% ipython --no-banner

In [1]: import numpy as np

In [2]: import numpy.linalg as la

In [3]: np.set_printoptions(precision=3, suppress=True, linewidth=120)

In [4]: def rd(a):
   ...:     return np.round(a, 3) + 0
   ...: 

In [5]: arr = np.load("a.npy")

In [6]: arr
Out[6]: 
array([[ 7., -3.,  3.,  3.,  0.,  8.,  4.,  2.,  8.],
       [ 5.,  3., -9.,  0.,  5.,  8.,  3.,  9.,  5.],
       [-3., -8., -7.,  1.,  4.,  0.,  9.,  8.,  9.],
       [ 0.,  0.,  0.,  0.,  3.,  1.,  0.,  2.,  1.],
       [ 0.,  0.,  0., -2., -3., -2., -3., -2.,  0.],
       [ 0.,  0.,  0., -2., -3.,  3.,  3.,  3.,  3.],
       [ 0.,  0.,  0., -1.,  3.,  2.,  2., -2.,  0.],
       [ 0.,  0.,  0.,  2., -2.,  3., -2., -3.,  3.],
       [ 0.,  0.,  0.,  3.,  1., -3., -2.,  0.,  3.]])

In [7]: A2 = arr / la.norm(arr, axis=1, keepdims=True)

In [8]: cov = A2 @ A2.T

In [9]: (np.abs(cov) > 0.9).astype(int)
Out[9]: 
array([[1, 0, 0, 0, 0, 0, 0, 0, 0],
       [0, 1, 0, 0, 0, 0, 0, 0, 0],
       [0, 0, 1, 0, 0, 0, 0, 0, 0],
       [0, 0, 0, 1, 0, 0, 0, 0, 0],
       [0, 0, 0, 0, 1, 0, 0, 0, 0],
       [0, 0, 0, 0, 0, 1, 0, 0, 0],
       [0, 0, 0, 0, 0, 0, 1, 0, 0],
       [0, 0, 0, 0, 0, 0, 0, 1, 0],
       [0, 0, 0, 0, 0, 0, 0, 0, 1]])

In [10]: rd(cov[7])
Out[10]: array([ 0.428, -0.036, -0.176, -0.248,  0.234,  0.114,  0.   ,  1.   ,  0.226])

In [11]: rd(la.norm(A2, axis=1))
Out[11]: array([1., 1., 1., 1., 1., 1., 1., 1., 1.])

In [12]: np.argwhere(np.triu(np.abs(cov) > 0.95, 1))
Out[12]: array([], shape=(0, 2), dtype=int64)

In [13]: (cov - 2 * np.eye(9)).round(6).argmax(axis=1)
Out[13]: array([5, 3, 1, 1, 7, 0, 3, 0, 7])

In [14]: A2 = la.inv(arr)

In [15]: (np.abs(A2) > 1e-9).astype(int)
Out[15]: 
array([[1, 1, 1, 1, 1, 1, 1, 1, 1],
       [1, 1, 1, 1, 1, 1, 1, 1, 1],
       [1, 1, 1, 1, 1, 1, 1, 1, 1],
       [0, 0, 0, 1, 1, 1, 1, 1, 1],
       [0, 0, 0, 1, 1, 1, 1, 1, 1],
       [0, 0, 0, 1, 1, 1, 1, 1, 1],
       [0, 0, 0, 1, 1, 1, 1, 1, 1],
       [0, 0, 0, 1, 1, 1, 1, 1, 1],
       [0, 0, 0, 1, 1, 1, 1, 1, 1]])

In [16]: rd(la.inv(A2))
Out[16]: 
array([[ 7., -3.,  3.,  3.,  0.,  8.,  4.,  2.,  8.],
       [ 5.,  3., -9.,  0.,  5.,  8.,  3.,  9.,  5.],
       [-3., -8., -7.,  1.,  4.,  0.,  9.,  8.,  9.],
       [ 0.,  0.,  0.,  0.,  3.,  1.,  0.,  2.,  1.],
       [ 0.,  0.,  0., -2., -3., -2., -3., -2.,  0.],
       [ 0.,  0.,  0., -2., -3.,  3.,  3.,  3.,  3.],
       [ 0.,  0.,  0., -1.,  3.,  2.,  2., -2.,  0.],
       [ 0.,  0.,  0.,  2., -2.,  3., -2., -3.,  3.],
       [ 0.,  0.,  0.,  3.,  1., -3., -2.,  0.,  3.]])

In [17]: rd(la.det(arr) * la.det(A2))
Out[17]: np.float64(1.0)

In [18]: np.allclose(A2, arr.T)
Out[18]: False

In [19]: cov = arr.T @ arr

In [20]: np.allclose(cov, cov.T)
Out[20]: True

In [21]: np.trace(cov), (arr ** 2).sum()
Out[21]: (np.float64(1095.0), np.float64(1095.0))

In [22]: (arr @ arr.T).shape
Out[22]: (9, 9)

In [23]: rd(la.svd(arr, compute_uv=False) ** 2)
Out[23]: array([646.732, 188.784, 134.957,  47.772,  40.87 ,  20.758,   7.056,   5.536,   2.534])

In [24]: la.rank(arr)
AttributeError: module 'numpy.linalg' has no attribute 'rank'


In [25]: arr.shape
Out[25]: (9, 9)

In [26]: la.matrix_rank(arr)
Out[26]: np.int64(9)

In [27]: np.unravel_index(np.abs(arr).argmax(), arr.shape)
Out[27]: (np.int64(1), np.int64(2))

In [28]: arr - arr[0]
Out[28]: 
array([[  0.,   0.,   0.,   0.,   0.,   0.,   0.,   0.,   0.],
       [ -2.,   6., -12.,  -3.,   5.,   0.,  -1.,   7.,  -3.],
       [-10.,  -5., -10.,  -2.,   4.,  -8.,   5.,   6.,   1.],
       [ -7.,   3.,  -3.,  -3.,   3.,  -7.,  -4.,   0.,  -7.],
       [ -7.,   3.,  -3.,  -5.,  -3., -10.,  -7.,  -4.,  -8.],
       [ -7.,   3.,  -3.,  -5.,  -3.,  -5.,  -1.,   1.,  -5.],
       [ -7.,   3.,  -3.,  -4.,   3.,  -6.,  -2.,  -4.,  -8.],
       [ -7.,   3.,  -3.,  -1.,  -2.,  -5.,  -6.,  -5.,  -5.],
       [ -7.,   3.,  -3.,   0.,   1., -11.,  -6.,  -2.,  -5.]])

In [29]: rd(la.norm(arr))
Out[29]: np.float64(33.091)

In [30]: np.abs(arr).max()
Out[30]: np.float64(9.0)

In [31]: arr[:, 9]
IndexError: index 9 is out of bounds for axis 1 with size 9


In [32]: arr.sum(axis=0)
Out[32]: array([  9.,  -8., -13.,   4.,   8.,  20.,  14.,  17.,  32.])

In [33]: W1 = np.array([[3, -3, 1],
    ...:     [-1, -1, 3],
    ...:     [2, -1, 2],
    ...:     [-3, 1, -3],
    ...:     [2, 3, 3],
    ...:     [1, -2, 2],
    ...:     [0, 2, -2],
    ...:     [-3, 2, -3],
    ...:     [0, 2, 2]])

In [34]: beta = np.array([0, 1, 0])

In [35]: H = np.maximum(arr @ W1 + beta, 0)

In [36]: H
Out[36]: 
array([[23.,  0., 13.],
       [ 0., 25.,  4.],
       [ 0., 90.,  0.],
       [ 1., 14.,  7.],
       [ 4.,  0.,  5.],
       [ 0.,  2.,  0.],
       [17.,  5., 18.],
       [ 2.,  0., 13.],
       [ 0., 15.,  0.]])

In [37]: rd((H > 0).mean(axis=0))
Out[37]: array([0.556, 0.667, 0.667])

In [38]: Z = np.array([[-4, -4, 8], [-5, 7, -8], [-7, 5, 4]])

In [39]: H @ Z
Out[39]: 
array([[-183.,  -27.,  236.],
       [-153.,  195., -184.],
       [-450.,  630., -720.],
       [-123.,  129.,  -76.],
       [ -51.,    9.,   52.],
       [ -10.,   14.,  -16.],
       [-219.,   57.,  168.],
       [ -99.,   57.,   68.],
       [ -75.,  105., -120.]])

In [40]: W1 @ Z
Out[40]: 
array([[ -4, -28,  52],
       [-12,  12,  12],
       [-17,  -5,  32],
       [ 28,   4, -44],
       [-44,  28,   4],
       [ -8,  -8,  32],
       [  4,   4, -24],
       [ 23,  11, -52],
       [-24,  24,  -8]])

In [41]: E = np.load("block14.npy")

In [42]: E
Out[42]: 
array([[-5,  0,  0,  0,  0,  0,  0,  0,  0,  0,  0,  0],
       [ 0, -2,  0,  0,  0,  0,  0,  0,  0,  0,  0,  0],
       [ 0,  0,  5,  0,  0,  0,  0,  0,  0,  0,  0,  0],
       [ 0,  0,  0, -3,  0,  0,  0,  0,  0,  0,  0,  0],
       [ 0,  0,  0,  0,  1,  0,  0,  0,  0,  0,  0,  0],
       [ 0,  0,  0,  0,  0,  1,  0,  0,  0,  0,  0,  0],
       [ 0,  0,  0,  0,  0,  0, -2,  0,  0,  0,  0,  0],
       [ 0,  0,  0,  0,  0,  0,  0, -4,  0,  0,  0,  0],
       [ 0,  0,  0,  0,  0,  0,  0,  0, -5,  0,  0,  0],
       [ 0,  0,  0,  0,  0,  0,  0,  0,  0,  4,  0,  0],
       [ 0,  0,  0,  0,  0,  0,  0,  0,  0,  0, -5,  0],
       [ 0,  0,  0,  0,  0,  0,  0,  0,  0,  0,  0,  4]])

In [43]: # triangular: eigenvalues sit on the diagonal

In [44]: E.T @ E
Out[44]: 
array([[25,  0,  0,  0,  0,  0,  0,  0,  0,  0,  0,  0],
       [ 0,  4,  0,  0,  0,  0,  0,  0,  0,  0,  0,  0],
       [ 0,  0, 25,  0,  0,  0,  0,  0,  0,  0,  0,  0],
       [ 0,  0,  0,  9,  0,  0,  0,  0,  0,  0,  0,  0],
       [ 0,  0,  0,  0,  1,  0,  0,  0,  0,  0,  0,  0],
       [ 0,  0,  0,  0,  0,  1,  0,  0,  0,  0,  0,  0],
       [ 0,  0,  0,  0,  0,  0,  4,  0,  0,  0,  0,  0],
       [ 0,  0,  0,  0,  0,  0,  0, 16,  0,  0,  0,  0],
       [ 0,  0,  0,  0,  0,  0,  0,  0, 25,  0,  0,  0],
       [ 0,  0,  0,  0,  0,  0,  0,  0,  0, 16,  0,  0],
       [ 0,  0,  0,  0,  0,  0,  0,  0,  0,  0, 25,  0],
       [ 0,  0,  0,  0,  0,  0,  0,  0,  0,  0,  0, 16]])

In [45]: A2 = E / la.norm(E, axis=1, keepdims=True)

In [46]: cov = A2 @ A2.T

In [47]: (np.abs(cov) > 0.9).astype(int)
Out[47]: 
array([[1, 0, 0, 0, 0, 0, 0, 0, 0, 0, 0, 0],
       [0, 1, 0, 0, 0, 0, 0, 0, 0, 0, 0, 0],
       [0, 0, 1, 0, 0, 0, 0, 0, 0, 0, 0, 0],
       [0, 0, 0, 1, 0, 0, 0, 0, 0, 0, 0, 0],
       [0, 0, 0, 0, 1, 0, 0, 0, 0, 0, 0, 0],
       [0, 0, 0, 0, 0, 1, 0, 0, 0, 0, 0, 0],
       [0, 0, 0, 0, 0, 0, 1, 0, 0, 0, 0, 0],
       [0, 0, 0, 0, 0, 0, 0, 1, 0, 0, 0, 0],
       [0, 0, 0, 0, 0, 0, 0, 0, 1, 0, 0, 0],
       [0, 0, 0, 0, 0, 0, 0, 0, 0, 1, 0, 0],
       [0, 0, 0, 0, 0, 0, 0, 0, 0, 0, 1, 0],
       [0, 0, 0, 0, 0, 0, 0, 0, 0, 0, 0, 1]])

In [48]: rd(np.sort(la.eigvals(E).real))
Out[48]: array([-5., -5., -5., -4., -3., -2., -2.,  1.,  1.,  4.,  4.,  5.])

In [49]: (E != 0).astype(int)
Out[49]: 
array([[1, 0, 0, 0, 0, 0, 0, 0, 0, 0, 0, 0],
       [0, 1, 0, 0, 0, 0, 0, 0, 0, 0, 0, 0],
       [0, 0, 1, 0, 0, 0, 0, 0, 0, 0, 0, 0],
       [0, 0, 0, 1, 0, 0, 0, 0, 0, 0, 0, 0],
       [0, 0, 0, 0, 1, 0, 0, 0, 0, 0, 0, 0],
       [0, 0, 0, 0, 0, 1, 0, 0, 0, 0, 0, 0],
       [0, 0, 0, 0, 0, 0, 1, 0, 0, 0, 0, 0],
       [0, 0, 0, 0, 0, 0, 0, 1, 0, 0, 0, 0],
       [0, 0, 0, 0, 0, 0, 0, 0, 1, 0, 0, 0],
       [0, 0, 0, 0, 0, 0, 0, 0, 0, 1, 0, 0],
       [0, 0, 0, 0, 0, 0, 0, 0, 0, 0, 1, 0],
       [0, 0, 0, 0, 0, 0, 0, 0, 0, 0, 0, 1]])

In [50]: E @ E
Out[50]: 
array([[25,  0,  0,  0,  0,  0,  0,  0,  0,  0,  0,  0],
       [ 0,  4,  0,  0,  0,  0,  0,  0,  0,  0,  0,  0],
       [ 0,  0, 25,  0,  0,  0,  0,  0,  0,  0,  0,  0],
       [ 0,  0,  0,  9,  0,  0,  0,  0,  0,  0,  0,  0],
       [ 0,  0,  0,  0,  1,  0,  0,  0,  0,  0,  0,  0],
       [ 0,  0,  0,  0,  0,  1,  0,  0,  0,  0,  0,  0],
       [ 0,  0,  0,  0,  0,  0,  4,  0,  0,  0,  0,  0],
       [ 0,  0,  0,  0,  0,  0,  0, 16,  0,  0,  0,  0],
       [ 0,  0,  0,  0,  0,  0,  0,  0, 25,  0,  0,  0],
       [ 0,  0,  0,  0,  0,  0,  0,  0,  0, 16,  0,  0],
       [ 0,  0,  0,  0,  0,  0,  0,  0,  0,  0, 25,  0],
       [ 0,  0,  0,  0,  0,  0,  0,  0,  0,  0,  0, 16]])

In [51]: np.flatnonzero(la.matrix_power((E != 0) + (E.T != 0) + np.eye(12), 12)[6])
Out[51]: array([6])

In [52]: rd(la.det(E))
Out[52]: np.float64(-480000.0)
